$ python -q
>>> import numpy as np
>>> np.set_printoptions(precision=2, suppress=True, linewidth=100)
>>> E = np.loadtxt("sample13.csv", delimiter=",")
>>> E
array([[0., 0., 0., 0., 0., 1., 1., 0., 0., 0., 0., 0., 0., 0.],
       [0., 0., 0., 0., 0., 0., 0., 0., 0., 0., 0., 0., 1., 0.],
       [0., 0., 0., 0., 0., 0., 0., 0., 1., 0., 0., 0., 0., 0.],
       [0., 0., 0., 0., 0., 1., 1., 0., 1., 1., 0., 1., 0., 1.],
       [0., 0., 0., 0., 0., 0., 0., 0., 0., 0., 0., 0., 0., 0.],
       [1., 0., 0., 1., 0., 0., 0., 1., 0., 0., 1., 0., 0., 0.],
       [1., 0., 0., 1., 0., 0., 0., 1., 0., 0., 0., 0., 0., 0.],
       [0., 0., 0., 0., 0., 1., 1., 0., 0., 0., 1., 0., 0., 0.],
       [0., 0., 1., 1., 0., 0., 0., 0., 0., 0., 0., 0., 0., 0.],
       [0., 0., 0., 1., 0., 0., 0., 0., 0., 0., 0., 1., 0., 0.],
       [0., 0., 0., 0., 0., 1., 0., 1., 0., 0., 0., 0., 0., 0.],
       [0., 0., 0., 1., 0., 0., 0., 0., 0., 1., 0., 0., 0., 0.],
       [0., 1., 0., 0., 0., 0., 0., 0., 0., 0., 0., 0., 0., 0.],
       [0., 0., 0., 1., 0., 0., 0., 0., 0., 0., 0., 0., 0., 0.]])
>>> U, s, VT = np.linalg.svd(E)
>>> np.argmax(s[:-1] / (s[1:] + 1e-6)) + 1
np.int64(12)
>>> out = U[:, :12] @ np.diag(s[:12]) @ VT[:12]
>>> round(float(np.linalg.norm(E - out) / np.linalg.norm(E)), 2)
0.0
>>> np.linalg.matrix_rank(out)
np.int64(12)
>>> np.round(np.sort(np.linalg.eigvals(E).real), 2) + 0
array([-2.79, -1.45, -1.15, -1.  , -1.  , -0.7 ,  0.  ,  0.  ,  0.28,  0.71,  1.  ,  1.  ,  1.99,
        3.12])
>>> np.round(np.linalg.det(E), 2)
np.float64(0.0)
>>> np.flatnonzero(np.linalg.matrix_power((E != 0) + (E.T != 0) + np.eye(14), 14)[2])
array([ 0,  2,  3,  5,  6,  7,  8,  9, 10, 11, 13])
>>> rng = np.random.default_rng(5676)
>>> lab = rng.permutation(14)
>>> lab
array([ 4,  8,  9,  1,  2, 11, 10,  6, 12,  0, 13,  5,  7,  3])
>>> out = E[lab][:, lab]
>>> np.round(np.sort(np.abs(np.linalg.eigvals(out))), 2) + 0
array([0.  , 0.  , 0.28, 0.7 , 0.71, 1.  , 1.  , 1.  , 1.  , 1.15, 1.45, 1.99, 2.79, 3.12])
>>> np.trace(out)
np.float64(0.0)
>>> np.allclose(out, E)
False
>>> A = np.load("arr.npy")
>>> A
array([[4., 1., 0., 0., 0., 0., 0., 0., 0., 0., 0., 0., 0.],
       [0., 4., 1., 0., 0., 0., 0., 0., 0., 0., 0., 0., 0.],
       [0., 0., 4., 1., 0., 0., 0., 0., 0., 0., 0., 0., 0.],
       [0., 0., 0., 4., 1., 0., 0., 0., 0., 0., 0., 0., 0.],
       [0., 0., 0., 0., 4., 1., 0., 0., 0., 0., 0., 0., 0.],
       [0., 0., 0., 0., 0., 4., 1., 0., 0., 0., 0., 0., 0.],
       [0., 0., 0., 0., 0., 0., 4., 1., 0., 0., 0., 0., 0.],
       [0., 0., 0., 0., 0., 0., 0., 4., 1., 0., 0., 0., 0.],
       [0., 0., 0., 0., 0., 0., 0., 0., 4., 1., 0., 0., 0.],
       [0., 0., 0., 0., 0., 0., 0., 0., 0., 4., 1., 0., 0.],
       [0., 0., 0., 0., 0., 0., 0., 0., 0., 0., 4., 1., 0.],
       [0., 0., 0., 0., 0., 0., 0., 0., 0., 0., 0., 4., 1.],
       [0., 0., 0., 0., 0., 0., 0., 0., 0., 0., 0., 0., 4.]])
>>> # triangular
>>> vec = np.array([5, 3, 4, -5, 4, -4, 3, -2, 1, -1, 5, 2, -3])
>>> target = A @ vec
>>> c, lr = np.zeros(13), 1 / np.linalg.norm(A, 2) ** 2
>>> for i in range(30):
...     c -= lr * A.T @ (A @ c - target)
...     if i % 5 == 0: print(i, round(np.linalg.norm(A @ c - target), 2))
... 
0 19.43
5 1.66
10 0.16
15 0.02
20 0.0
25 0.0
>>> round(float(np.linalg.cond(A)), 2)
1.64
>>> lab = rng.permutation(13)
>>> lab
array([ 7, 11,  4,  9, 12,  3,  8, 10,  0,  5,  2,  1,  6])
>>> out = A[lab][:, lab]
>>> np.diag(out)
array([4., 4., 4., 4., 4., 4., 4., 4., 4., 4., 4., 4., 4.])
>>> np.sort(np.abs(np.linalg.eigvals(out)))
array([4., 4., 4., 4., 4., 4., 4., 4., 4., 4., 4., 4., 4.])
>>> np.allclose(out, A)
False
>>> round(np.linalg.det(E), 2)
np.float64(0.0)
>>> np.round(np.sort(np.abs(np.linalg.eigvals(E))), 2) + 0
array([0.  , 0.  , 0.28, 0.7 , 0.71, 1.  , 1.  , 1.  , 1.  , 1.15, 1.45, 1.99, 2.79, 3.12])
>>> lab = rng.integers(0, 2, 6)
>>> m1 = np.triu((lab[:, None] == lab) & (rng.random((6, 6)) < 0.8), 1).astype(int)
>>> m1 += m1.T
>>> m1
array([[0, 0, 0, 0, 0, 0],
       [0, 0, 1, 1, 1, 1],
       [0, 1, 0, 0, 1, 1],
       [0, 1, 0, 0, 1, 0],
       [0, 1, 1, 1, 0, 1],
       [0, 1, 1, 0, 1, 0]])
>>> w, vecs = np.linalg.eigh(m1)
>>> vec = np.array([0, 9, 8, 8, 6, 9])
>>> (np.sign(vecs[:, -1].round(6)) == np.sign(vecs[0, -1].round(6))).astype(int)
array([1, 0, 0, 0, 0, 0])
>>> np.abs(m1).sum(axis=1).max(), round(np.abs(w).max(), 2)
(np.int64(4), np.float64(3.32))
>>> round(float(vec @ m1 @ vec / (vec @ vec)), 2), round(float(w[0]), 2), np.round(w[-1], 2)
(3.07, -1.68, np.float64(3.32))
>>> np.linalg.eigvalsh(m1[1:, 1:])
array([-1.68, -1.  , -1.  ,  0.36,  3.32])
>>> K = np.load("layer9.npy")
>>> K
array([[  1,  -3,   9, -27],
       [  1,  -2,   4,  -8],
       [  1,  -1,   1,  -1],
       [  1,   0,   0,   0]])
>>> # row 0 dominates
>>> out = np.array([[5, 3, -5], [-3, -1, -4], [3, 4, -2], [-2, 4, 1]])
>>> np.linalg.matrix_rank(K @ out)
np.int64(3)
>>> out.T @ K.T
array([[ 95,  39,  13,   5],
       [-66, -11,   4,   3],
       [-38, -13,  -4,  -5]])
>>> np.linalg.matrix_rank(np.vstack([K, out.T]))
np.int64(4)
>>> np.einsum("ij,ij->i", K, K)
array([820,  85,   4,   1])
>>> np.einsum("ij->j", K)
array([  4,  -6,  14, -36])
>>> K @ out
array([[ 95, -66, -38],
       [ 39, -11, -13],
       [ 13,   4,  -4],
       [  5,   3,  -5]])
>>> np.einsum("ik,kj->ji", K, out)
array([[ 95,  39,  13,   5],
       [-66, -11,   4,   3],
       [-38, -13,  -4,  -5]])
>>> proj = np.triu(np.array([[4, -3, 3, 0], [-5, 5, 4, -5], [3, 4, 5, -2], [-3, 4, -2, -3]]), 1) + np.eye(4)
>>> out = proj @ K @ np.linalg.inv(proj)
>>> np.trace(out), np.trace(K)
(np.float64(0.0), np.int64(0))
>>> np.linalg.matrix_rank(out)
np.int64(4)
>>> data = np.array([[-3, 0, -3, -2, 2, -2, 0, -3, 2, 0, 2],
...     [0, 3, -2, 3, -1, -2, 0, 3, -2, -1, 2],
...     [-1, -1, 1, -2, 2, -1, 1, 3, -1, 0, 3],
...     [-2, -2, 1, 1, -2, 0, 3, 3, 2, -1, -2],
...     [-2, 0, 0, 3, -2, -3, 0, -2, -1, 3, 3],
...     [1, 2, 1, -2, -3, -1, 2, -1, -3, -1, 2],
...     [-2, 1, 1, -3, 3, 1, 2, -2, -3, -2, -1],
...     [0, -1, 2, -3, -3, 0, 3, 2, -2, 3, 1],
...     [-3, -1, 0, 1, 0, 1, 1, -3, 0, 3, 2],
...     [2, 1, -3, -2, -3, -1, -1, -3, -3, -1, 1],
...     [2, 0, 0, 1, -3, 2, 0, 2, -1, -3, -3]])
>>> data
array([[-3,  0, -3, -2,  2, -2,  0, -3,  2,  0,  2],
       [ 0,  3, -2,  3, -1, -2,  0,  3, -2, -1,  2],
       [-1, -1,  1, -2,  2, -1,  1,  3, -1,  0,  3],
       [-2, -2,  1,  1, -2,  0,  3,  3,  2, -1, -2],
       [-2,  0,  0,  3, -2, -3,  0, -2, -1,  3,  3],
       [ 1,  2,  1, -2, -3, -1,  2, -1, -3, -1,  2],
       [-2,  1,  1, -3,  3,  1,  2, -2, -3, -2, -1],
       [ 0, -1,  2, -3, -3,  0,  3,  2, -2,  3,  1],
       [-3, -1,  0,  1,  0,  1,  1, -3,  0,  3,  2],
       [ 2,  1, -3, -2, -3, -1, -1, -3, -3, -1,  1],
       [ 2,  0,  0,  1, -3,  2,  0,  2, -1, -3, -3]])
>>> out = data[0, 0] * data[1:] - np.outer(data[1:, 0], data[0])
>>> out
array([[  0,  -9,   6,  -9,   3,   6,   0,  -9,   6,   3,  -6],
       [  0,   3,  -6,   4,  -4,   1,  -3, -12,   5,   0,  -7],
       [  0,   6,  -9,  -7,  10,  -4,  -9, -15,  -2,   3,  10],
       [  0,   0,  -6, -13,  10,   5,   0,   0,   7,  -9,  -5],
       [  0,  -6,   0,   8,   7,   5,  -6,   6,   7,   3,  -8],
       [  0,  -3,  -9,   5,  -5,  -7,  -6,   0,  13,   6,   7],
       [  0,   3,  -6,   9,   9,   0,  -9,  -6,   6,  -9,  -3],
       [  0,   3,  -9,  -9,   6,  -9,  -3,   0,   6,  -9,   0],
       [  0,  -3,  15,  10,   5,   7,   3,  15,   5,   3,  -7],
       [  0,   0,   6,   1,   5,  -2,   0,   0,  -1,   9,   5]])
>>> data[:, 0] / data[0, 0]
array([ 1.  , -0.  ,  0.33,  0.67,  0.67, -0.33,  0.67, -0.  ,  1.  , -0.67, -0.67])
>>> np.linalg.matrix_rank(out), np.linalg.matrix_rank(data)
(np.int64(10), np.int64(11))
>>> np.flatnonzero(~out.round(6).any(axis=1))
array([], dtype=int64)
